% ipython --no-banner

In [1]: import numpy as np

In [2]: np.set_printoptions(suppress=True, linewidth=120)

In [3]: m1 = np.load("arr.npy")

In [4]: m1
Out[4]: 
array([[0, 0, 0, 0, 0, 0, 1, 0, 0, 1, 0, 1],
       [0, 0, 0, 0, 0, 0, 0, 0, 1, 0, 0, 0],
       [0, 0, 0, 0, 1, 1, 0, 0, 0, 1, 0, 1],
       [0, 0, 0, 0, 0, 0, 0, 0, 0, 0, 1, 1],
       [0, 0, 1, 0, 0, 0, 0, 0, 0, 1, 0, 0],
       [0, 0, 1, 0, 0, 0, 0, 0, 0, 0, 0, 0],
       [1, 0, 0, 0, 0, 0, 0, 1, 0, 0, 1, 0],
       [0, 0, 0, 0, 0, 0, 1, 0, 0, 1, 0, 0],
       [0, 1, 0, 0, 0, 0, 0, 0, 0, 0, 0, 0],
       [1, 0, 1, 0, 1, 0, 0, 1, 0, 0, 0, 0],
       [0, 0, 0, 1, 0, 0, 1, 0, 0, 0, 0, 0],
       [1, 0, 1, 1, 0, 0, 0, 0, 0, 0, 0, 0]])

In [5]: [round(float(np.linalg.det(m1[:i, :i])), 2) + 0 for i in range(1, 13)]
Out[5]: [0.0, 0.0, 0.0, 0.0, 0.0, 0.0, 0.0, 0.0, 0.0, 0.0, 0.0, 1.0]

In [6]: m1 @ m1
Out[6]: 
array([[3, 0, 2, 1, 1, 0, 0, 2, 0, 0, 1, 0],
       [0, 1, 0, 0, 0, 0, 0, 0, 0, 0, 0, 0],
       [2, 0, 4, 1, 1, 0, 0, 1, 0, 1, 0, 0],
       [1, 0, 1, 2, 0, 0, 1, 0, 0, 0, 0, 0],
       [1, 0, 1, 0, 2, 1, 0, 1, 0, 1, 0, 1],
       [0, 0, 0, 0, 1, 1, 0, 0, 0, 1, 0, 1],
       [0, 0, 0, 1, 0, 0, 3, 0, 0, 2, 0, 1],
       [2, 0, 1, 0, 1, 0, 0, 2, 0, 0, 1, 0],
       [0, 0, 0, 0, 0, 0, 0, 0, 1, 0, 0, 0],
       [0, 0, 1, 0, 1, 1, 2, 0, 0, 4, 0, 2],
       [1, 0, 0, 0, 0, 0, 0, 1, 0, 0, 2, 1],
       [0, 0, 0, 0, 1, 1, 1, 0, 0, 2, 1, 3]])

In [7]: (np.linalg.matrix_power((m1 != 0) + (m1.T != 0) + np.eye(12), 12) > 0).astype(int)
Out[7]: 
array([[1, 0, 1, 1, 1, 1, 1, 1, 0, 1, 1, 1],
       [0, 1, 0, 0, 0, 0, 0, 0, 1, 0, 0, 0],
       [1, 0, 1, 1, 1, 1, 1, 1, 0, 1, 1, 1],
       [1, 0, 1, 1, 1, 1, 1, 1, 0, 1, 1, 1],
       [1, 0, 1, 1, 1, 1, 1, 1, 0, 1, 1, 1],
       [1, 0, 1, 1, 1, 1, 1, 1, 0, 1, 1, 1],
       [1, 0, 1, 1, 1, 1, 1, 1, 0, 1, 1, 1],
       [1, 0, 1, 1, 1, 1, 1, 1, 0, 1, 1, 1],
       [0, 1, 0, 0, 0, 0, 0, 0, 1, 0, 0, 0],
       [1, 0, 1, 1, 1, 1, 1, 1, 0, 1, 1, 1],
       [1, 0, 1, 1, 1, 1, 1, 1, 0, 1, 1, 1],
       [1, 0, 1, 1, 1, 1, 1, 1, 0, 1, 1, 1]])

In [8]: round(float(np.linalg.det(m1)), 3)
Out[8]: 1.0

In [9]: np.flatnonzero(np.linalg.matrix_power((m1 != 0) + (m1.T != 0) + np.eye(12), 12)[4])
Out[9]: array([ 0,  2,  3,  4,  5,  6,  7,  9, 10, 11])
